In [1]: import numpy as np

In [2]: np.set_printoptions(precision=3, suppress=True, linewidth=160)

In [3]: K = np.loadtxt("dump.csv", delimiter=",")

In [4]: print(K)
[[-2.8    2.005 -1.    -1.    -2.3    0.8   -1.8   -0.9  ]
 [ 0.6   -1.21   0.6    0.1   -1.     0.1    0.1   -0.8  ]
 [ 0.6    1.002 -0.5    1.1    0.3   -0.9   -0.4    1.2  ]
 [-3.1   -1.638  0.8   -2.    -1.1   -0.4   -0.2   -2.6  ]
 [-1.9    1.751 -0.9    0.6   -1.    -0.1    0.9   -0.9  ]
 [-1.5   -1.194  0.6   -0.4   -0.9   -1.1    0.7    0.5  ]
 [-0.6   -0.207  0.1    0.5   -0.5   -0.5   -1.5   -0.8  ]
 [-1.5    3.997 -2.     0.2    0.    -0.7   -0.5    1.   ]
 [ 0.4   -1.39   0.7    0.3   -1.3   -0.4   -0.7    0.3  ]
 [ 0.    -2.168  1.1    1.2    0.1   -1.4    1.1    1.2  ]
 [ 1.6    0.986 -0.5    0.     0.2    1.4    0.2   -1.6  ]
 [ 0.7   -0.381  0.2   -2.2    0.9    0.4   -1.4    0.3  ]
 [ 0.3    3.007 -1.5    0.4    2.     1.2   -0.3    0.1  ]
 [ 1.9    1.218 -0.6   -0.5    1.    -0.3   -1.5    0.5  ]
 [ 1.    -0.619  0.3    2.3   -3.    -0.6    0.5    0.5  ]
 [ 0.5    1.185 -0.6    1.1    0.     0.6   -2.7   -0.4  ]
 [-1.3   -0.997  0.5    0.9    0.5   -1.7   -0.8   -1.6  ]
 [ 2.4    0.235 -0.1   -0.9   -1.3    0.7   -0.7    0.8  ]
 [ 1.1    0.424 -0.2    0.5   -1.6   -2.4   -0.2    0.7  ]
 [-0.6    0.025  0.     0.4    0.7    0.3   -0.7    0.6  ]
 [ 0.1   -0.835  0.4   -0.4    0.9    0.2   -0.9   -1.2  ]
 [-1.5    1.996 -1.     3.2   -0.1    0.6   -0.3    0.9  ]
 [-0.8    1.213 -0.6    0.7    1.3    0.3   -0.5   -0.6  ]
 [ 0.3   -1.4    0.7    0.2    0.9   -0.3   -1.8    1.5  ]
 [ 0.9   -1.197  0.6    0.2   -1.6   -0.9   -0.8   -0.5  ]
 [ 1.5    1.221 -0.6   -0.2    0.2   -1.7    1.3    0.4  ]
 [ 1.3   -2.175  1.1   -1.6    0.     1.1    0.     0.3  ]
 [ 0.2    0.79  -0.4    2.7   -0.9   -0.4   -0.9   -0.7  ]
 [-0.6   -0.594  0.3   -0.4    1.2    0.     0.6   -0.1  ]
 [-0.4   -0.412  0.2    0.4    0.5    0.     1.     0.7  ]
 [ 0.1    2.991 -1.5   -1.6   -2.6    0.9   -1.     0.6  ]]

In [5]: Ac = (K - K.mean(axis=0)) / K.std(axis=0)

In [6]: print(np.argwhere(np.abs(Ac) > 2))
[[ 0  0]
 [ 3  0]
 [ 3  7]
 [ 7  1]
 [ 7  2]
 [14  4]
 [15  6]
 [18  5]
 [21  3]
 [27  3]]

In [7]: print(Ac.std(axis=0))
[1. 1. 1. 1. 1. 1. 1. 1.]

In [8]: beta = np.linalg.lstsq(np.delete(Ac, 7, axis=1), Ac[:, 7])[0]

In [9]: print(np.abs(beta).argmax())
1

In [10]: print(round(1 - np.var(Ac[:, 7] - np.delete(Ac, 7, axis=1) @ beta), 3))
0.436

In [11]: f = np.array([-9, 7])

In [12]: print(np.cross(K[24, :3], K[27, :3]))
[0.005 0.48  0.95 ]

In [13]: print(np.convolve(K[24], f))
[ -8.1    17.073 -13.779   2.4    15.8    -3.1     0.9    -1.1    -3.5  ]

In [14]: E = np.loadtxt("layer15.csv", delimiter=",")

In [15]: print(E)
[[-2. -1.  0.  0.  0.  0.  0.]
 [-1.  0. -1.  0.  0.  0.  0.]
 [ 0. -1.  1. -1.  0.  0.  0.]
 [ 0.  0. -1.  0. -1.  0.  0.]
 [ 0.  0.  0. -1.  3. -1.  0.]
 [ 0.  0.  0.  0. -1.  1. -1.]
 [ 0.  0.  0.  0.  0. -1.  2.]]

In [16]: # rows and columns are dependent

In [17]: print(np.linalg.lstsq(E[:-1].T, E[-1])[2])
6

In [18]: print(np.abs(np.diag(np.linalg.qr(E)[1])) > 1e-9)
[ True  True  True  True  True  True False]

In [19]: mat = np.loadtxt("run16.csv", delimiter=",")

In [20]: print(mat)
[[ 0.  2. -1. -1.  0. -1. -2.  2.]
 [-2.  1.  1.  1.  2.  2. -1. -2.]
 [ 2.  1. -1.  1.  0.  1.  2. -2.]
 [-1.  1. -2.  1.  0.  1.  1. -1.]
 [ 0.  2.  0.  0.  3.  0. -1. -2.]
 [-3.  0.  0. -1.  1.  0. -2. -1.]
 [-2. -1.  1.  0.  0. -2. -1.  0.]
 [ 2. -1.  0.  0.  1. -1.  2. -2.]
 [-2.  1.  1.  1.  2.  2. -1. -2.]
 [ 0.  2. -1.  0.  0. -2. -1.  0.]
 [ 0.  0.  0.  0.  0.  0.  0.  0.]
 [ 2. -1.  0.  0.  1. -1.  2. -2.]
 [-2. -3.  2. -2. -2. -1. -2.  2.]
 [ 1.  0. -2.  1.  1.  0.  3. -3.]
 [ 0. -2.  1.  0.  1. -3.  1. -2.]
 [ 0.  2. -1.  0.  0. -2. -1.  0.]]

In [21]: Ac = mat - mat.mean(axis=0)

In [22]: evecs = np.linalg.svd(Ac)[2][:7]

In [23]: B = Ac - Ac @ evecs.T @ evecs

In [24]: print(np.linalg.norm(B, axis=1).round(6).argmax())
0

In [25]: print((Ac @ evecs.T).std(axis=0))
[2.443 1.924 1.598 1.087 0.774 0.474 0.255]

In [26]: print(np.round(B.std(axis=0), 3) + 0)
[0. 0. 0. 0. 0. 0. 0. 0.]

In [27]: print(np.round(np.linalg.norm(B) / np.linalg.norm(Ac), 3))
0.0

In [28]: D = np.linalg.norm(mat[:, None] - mat[None], axis=-1)

In [29]: print(D[0])
[0.    6.557 6.708 5.385 5.385 5.    4.899 6.928 6.557 2.646 3.873 6.928 6.557 7.874 7.141 2.646]

In [30]: print(D.mean(axis=1).argmax())
12

In [31]: print(np.linalg.norm(mat, axis=1))
[3.873 4.472 4.    3.162 4.243 4.    3.317 3.873 4.472 3.162 0.    3.873 5.831 5.    4.472 3.162]

In [32]: print(D[:5, :5])
[[0.    6.557 6.708 5.385 5.385]
 [6.557 0.    5.831 4.472 3.464]
 [6.708 5.831 0.    3.464 5.099]
 [5.385 4.472 3.464 0.    4.69 ]
 [5.385 3.464 5.099 4.69  0.   ]]

In [33]: print(np.flatnonzero(D[0] < D.mean() / 2))
[0]

In [34]: print(np.linalg.norm(mat - mat.mean(axis=0), axis=1))
[4.26  3.924 3.924 3.003 3.32  3.538 3.205 3.573 3.924 2.919 1.282 3.573 6.463 4.488 3.924 2.919]
